$ ipython --no-banner

In [1]: import numpy as np

In [2]: import numpy.linalg as la

In [3]: np.set_printoptions(precision=2, suppress=True, linewidth=140)

In [4]: X = np.load("x.npy")

In [5]: X
Out[5]: 
array([[-18.26,   0.92, -16.24],
       [-14.03,   1.5 , -12.45],
       [-13.29,   1.59, -11.77],
       [ -3.72,   1.77,  -2.95],
       [ -3.55,   1.74,  -2.79],
       [ -2.81,   1.58,  -2.11],
       [ -2.42,   1.47,  -1.76],
       [ -1.41,   1.07,  -0.89],
       [ -1.26,   0.98,  -0.77],
       [ -1.06,   0.86,  -0.61],
       [  0.05,  -0.05,   0.02],
       [  0.47,  -0.48,   0.09],
       [  0.61,  -0.61,   0.1 ],
       [  0.81,  -0.8 ,   0.09],
       [  1.11,  -1.05,   0.06],
       [  1.82,  -1.47,  -0.02],
       [  2.29,  -1.65,  -0.06],
       [  2.76,  -1.79,  -0.09],
       [  5.21,  -2.  ,   0.02],
       [  6.22,  -1.96,   0.15],
       [  6.43,  -1.95,   0.18],
       [  8.08,  -1.79,   0.47],
       [ 13.32,  -0.95,   1.76],
       [ 18.34,   0.13,   3.31],
       [ 20.65,   0.67,   4.08]])

In [6]: Ac = X - X.mean(axis=0)

In [7]: vecs = la.svd(Ac)[2][:1]

In [8]: Y = Ac - Ac @ vecs.T @ vecs

In [9]: la.norm(Y, axis=1).round(6).argmax()
Out[9]: np.int64(0)

In [10]: (Ac @ vecs.T).std(axis=0)
Out[10]: array([9.61])

In [11]: idx = X[:, 1] > np.median(X[:, 1])

In [12]: f = X[idx].mean(axis=0) - X[~idx].mean(axis=0)

In [13]: (((X - X.mean(axis=0)) @ f > 0) == idx).mean()
Out[13]: np.float64(0.92)

In [14]: O, vecs = la.qr(X[:, :1])[0], la.qr(X[:, 1:])[0]

In [15]: sv = la.svd(O.T @ vecs, compute_uv=False)

In [16]: sv
Out[16]: array([0.8])

In [17]: round(la.norm(O @ O.T - vecs @ vecs.T, 2), 2)
Out[17]: np.float64(1.0)

In [18]: x0 = np.array([1, 6, 0])

In [19]: rhs = X @ x0

In [20]: np.round(la.solve(X.T @ X, X.T @ rhs), 2) + 0
Out[20]: array([1., 6., 0.])

In [21]: try:
    ...:     la.solve(X, rhs)
    ...: except la.LinAlgError as e:
    ...:     print("failed:", e)
    ...: 
failed: Last 2 dimensions of the array must be square

In [22]: np.round(la.pinv(X) @ X, 2) + 0
Out[22]: 
array([[1., 0., 0.],
       [0., 1., 0.],
       [0., 0., 1.]])

In [23]: rng = np.random.default_rng(84450)

In [24]: rhs = rhs + 0.05 * rng.normal(size=25)

In [25]: rhs
Out[25]: 
array([-12.75,  -5.05,  -3.76,   6.85,   6.89,   6.57,   6.37,   5.01,   4.65,   4.21,  -0.26,  -2.4 ,  -3.04,  -3.88,  -5.19,  -7.02,
        -7.54,  -7.87,  -6.72,  -5.55,  -5.22,  -2.69,   7.69,  19.12,  24.72])

In [26]: beta, *_ = la.lstsq(X, rhs)

In [27]: beta.round()
Out[27]: array([ 1.,  6., -0.])

In [28]: [round(float(la.norm(la.solve(X.T @ X + lam * np.eye(3), X.T @ rhs))), 2) for lam in (0, 1, 10, 100)]
Out[28]: [6.07, 5.9, 4.72, 1.64]

In [29]: np.round(X.T @ (rhs - X @ beta), 2) + 0
Out[29]: array([0., 0., 0.])

In [30]: F = np.loadtxt("out3.csv", delimiter=",")

In [31]: F
Out[31]: 
array([[-5.74,  6.82,  1.6 ],
       [-2.32, -0.56, -6.89],
       [-3.23, -2.65, -4.97],
       [-5.85, -5.4 ,  2.45]])

In [32]: Y = F + rng.integers(-2, 3, (4, 1)) @ rng.integers(-2, 3, (1, 3))

In [33]: Y
Out[33]: 
array([[-5.74,  5.82,  1.6 ],
       [-2.32,  1.44, -6.89],
       [-3.23, -3.65, -4.97],
       [-5.85, -7.4 ,  2.45]])

In [34]: np.abs(Y - F).sum(axis=1)
Out[34]: array([1., 2., 1., 2.])

In [35]: la.svd(Y - F, compute_uv=False)
Out[35]: array([3.16, 0.  , 0.  ])

In [36]: Y - F
Out[36]: 
array([[ 0., -1.,  0.],
       [ 0.,  2.,  0.],
       [ 0., -1.,  0.],
       [ 0., -2.,  0.]])

In [37]: Y = np.c_[F[:, :2] @ np.array([[-3, -1], [1, 1]]), np.array([1, 3, -2, -1])]

In [38]: Y
Out[38]: 
array([[24.04, 12.56,  1.  ],
       [ 6.4 ,  1.76,  3.  ],
       [ 7.04,  0.58, -2.  ],
       [12.15,  0.45, -1.  ]])

In [39]: la.matrix_rank(np.c_[F, Y])
Out[39]: np.int64(4)

In [40]: la.matrix_rank(Y)
Out[40]: np.int64(3)

In [41]: Y = F / np.sqrt((F ** 2).mean(axis=1, keepdims=True))

In [42]: la.matrix_rank(F - F.mean(axis=1, keepdims=True))
Out[42]: np.int64(2)

In [43]: la.norm(Y, axis=1)
Out[43]: array([1.73, 1.73, 1.73, 1.73])

In [44]: proj = F @ la.solve(F.T @ F, F.T)

In [45]: np.round(la.eigvalsh(proj), 2) + 0
Out[45]: array([0., 1., 1., 1.])

In [46]: la.matrix_rank(np.eye(4) - proj)
Out[46]: np.int64(1)

In [47]: np.diag(proj)
Out[47]: array([1.  , 0.63, 0.43, 0.95])

In [48]: f, r1 = F[1], F[3]

In [49]: round(float(f @ r1), 2)
Out[49]: -0.28

In [50]: p = (f @ r1) / (f @ f) * f

In [51]: np.round((r1 - p) @ f, 2)
Out[51]: np.float64(0.0)

In [52]: p.round(2) + 0
Out[52]: array([0.01, 0.  , 0.04])

In [53]: r1 - p
Out[53]: array([-5.86, -5.4 ,  2.41])

In [54]: O, _ = la.qr(np.array([[-0.1, -0.1, 0.3, -1.6],
    ...:     [2.1, 0.5, -0.1, 1.4],
    ...:     [-0.2, -2.0, -0.1, -2.4],
    ...:     [-0.3, -1.0, -1.9, 1.5]]))

In [55]: vecs, _ = la.qr(np.array([[-1.1, -0.3, -0.6, -2.0],
    ...:     [-0.7, 0.2, 0.7, 1.9],
    ...:     [0.8, -1.5, 1.7, -0.1],
    ...:     [1.3, 0.9, -0.9, -1.2]]))

In [56]: sv = 10 * 0.9 ** np.arange(4)

In [57]: data = O[:, :4] * sv @ vecs[:4]

In [58]: data
Out[58]: 
array([[-4.91,  2.  , -1.02, -4.96],
       [-4.96,  2.33,  6.72,  4.91],
       [ 2.53, -2.37,  6.29, -5.15],
       [ 4.18,  6.98,  0.97, -1.21]])

In [59]: f = np.array([0, 1, -2, 3])

In [60]: Y = data + np.outer(f, np.eye(4)[2])

In [61]: Y
Out[61]: 
array([[-4.91,  2.  , -1.02, -4.96],
       [-4.96,  2.33,  7.72,  4.91],
       [ 2.53, -2.37,  4.29, -5.15],
       [ 4.18,  6.98,  3.97, -1.21]])

In [62]: np.round(la.det(Y) / la.det(data), 2), round(float(1 + la.solve(data, f)[2]), 2)
Out[62]: (np.float64(0.94), 0.94)

In [63]: O = data.astype(float).copy()

In [64]: for j in range(4):
    ...:     O[:, j] -= O[:, :j] @ (O[:, :j].T @ O[:, j])
    ...:     O[:, j] /= la.norm(O[:, j])
    ...: 

In [65]: np.round(O.T @ O, 2) + 0
Out[65]: 
array([[1., 0., 0., 0.],
       [0., 1., 0., 0.],
       [0., 0., 1., 0.],
       [0., 0., 0., 1.]])

In [66]: O
Out[66]: 
array([[-0.58,  0.27, -0.19, -0.75],
       [-0.58,  0.31,  0.64,  0.39],
       [ 0.3 , -0.31,  0.74, -0.53],
       [ 0.49,  0.86,  0.09, -0.09]])

In [67]: np.round(O.T @ data, 2) + 0
Out[67]: 
array([[ 8.52,  0.21, -0.97, -2.13],
       [ 0.  ,  7.98,  0.7 ,  0.71],
       [ 0.  ,  0.  ,  9.23,  0.2 ],
       [ 0.  ,  0.  ,  0.  ,  8.46]])

In [68]: O, vecs = la.qr(data[:, :3])[0], la.qr(data[:, 3:])[0]

In [69]: sv = la.svd(O.T @ vecs, compute_uv=False)

In [70]: round(la.norm(O @ O.T - vecs @ vecs.T, 2), 2)
Out[70]: np.float64(1.0)

In [71]: np.degrees(np.arccos(sv.clip(0, 1)))
Out[71]: array([75.1])

In [72]: m1 = np.load("data.npy")

In [73]: m1
Out[73]: 
array([[-2.,  3., -3., -2.],
       [ 2.,  1.,  1.,  0.],
       [ 0.,  0.,  3.,  7.],
       [ 0.,  0., -2.,  5.]])

In [74]: idx = rng.permutation(4)

In [75]: idx
Out[75]: array([2, 1, 0, 3])

In [76]: Y = m1[idx][:, idx]

In [77]: round(la.det(Y), 2), np.round(la.det(m1[idx]), 2)
Out[77]: (np.float64(-232.0), np.float64(232.0))

In [78]: Y
Out[78]: 
array([[ 3.,  0.,  0.,  7.],
       [ 1.,  1.,  2.,  0.],
       [-3.,  3., -2., -2.],
       [-2.,  0.,  0.,  5.]])

In [79]: E = np.load("m.npy")

In [80]: E
Out[80]: 
array([[ 1, -1,  1, -1, -1,  1, -1,  1],
       [ 1,  1, -1, -1,  1,  1, -1, -1],
       [ 1,  1,  1,  1, -1, -1, -1, -1],
       [ 1,  1,  1,  1,  1,  1,  1,  1]])

In [81]: Y = E / la.norm(E, axis=1, keepdims=True)

In [82]: gram = Y @ Y.T

In [83]: np.degrees(np.arccos(np.clip(gram[1, 3], -1, 1)))
Out[83]: np.float64(90.0)

In [84]: np.argwhere(np.triu(np.abs(gram) > 0.95, 1))
Out[84]: array([], shape=(0, 2), dtype=int64)

In [85]: round(la.norm(E[1] - E[2]), 2)
Out[85]: np.float64(4.0)

In [86]: D = la.norm(X[:, None] - X[None], axis=-1)

In [87]: D.mean(axis=1).argmax()
Out[87]: np.int64(0)

In [88]: (D + 1e9 * np.eye(25)).round(6).argmin(axis=1)
Out[88]: array([ 1,  2,  1,  4,  3,  6,  5,  8,  7,  8, 11, 12, 11, 12, 13, 16, 17, 16, 19, 20, 19, 20, 23, 24, 23])

In [89]: np.unravel_index(D.round(6).argmax(), D.shape)
Out[89]: (np.int64(0), np.int64(24))

In [90]: la.matrix_rank(D ** 2)
Out[90]: np.int64(5)

In [91]: np.flatnonzero(D[8] < D.mean() / 2)
Out[91]: array([ 3,  4,  5,  6,  7,  8,  9, 10, 11, 12, 13, 14, 15, 16, 17])

In [92]: mat = np.load("sample3.npy")

In [93]: mat
Out[93]: 
array([[  2.4,   0.6,   0.5],
       [ -0.5,  -1. , -11. ],
       [  0.7,   0.7,   0. ],
       [ -1.3,  -1. ,  -1.4],
       [ -0.7,   0.1,   0.2],
       [  0.6,  -1.7,   0. ],
       [ -0.4,   0.4,   0.5],
       [  0.7,  -0.9,  -2. ],
       [ -1.2,  -1.9,  -1.3],
       [ -1.3,  -1.1,  -1.6],
       [ -1.8,   0.5,  -0.8],
       [  0.3,   0.7,  -1.6],
       [  0.3,  -1.1,  -1.2],
       [ -0.4,  -0.4,   0.4],
       [  1.2,  -0.3,   0.3],
       [ -2.1,  -0.7,  -2.2],
       [ -0.6,   0. ,  -0.5],
       [  0.1,  -0.7,   1. ],
       [  1.7,   1.2,  -0.2],
       [ -0.3,  -0.5,   0.1],
       [  0.1,   1.2,  -0.6],
       [ -1. ,   0.3,  -1.2],
       [ -0.3,   0.7,   0.1],
       [ -0.6,   1.2,  -1.6],
       [ -0.3,   0.2,   1.7]])

In [94]: Y = E / np.sqrt((E ** 2).mean(axis=1, keepdims=True))

In [95]: la.matrix_rank(Y) == la.matrix_rank(E)
Out[95]: np.True_

In [96]: Y[2]
Out[96]: array([ 1.,  1.,  1.,  1., -1., -1., -1., -1.])
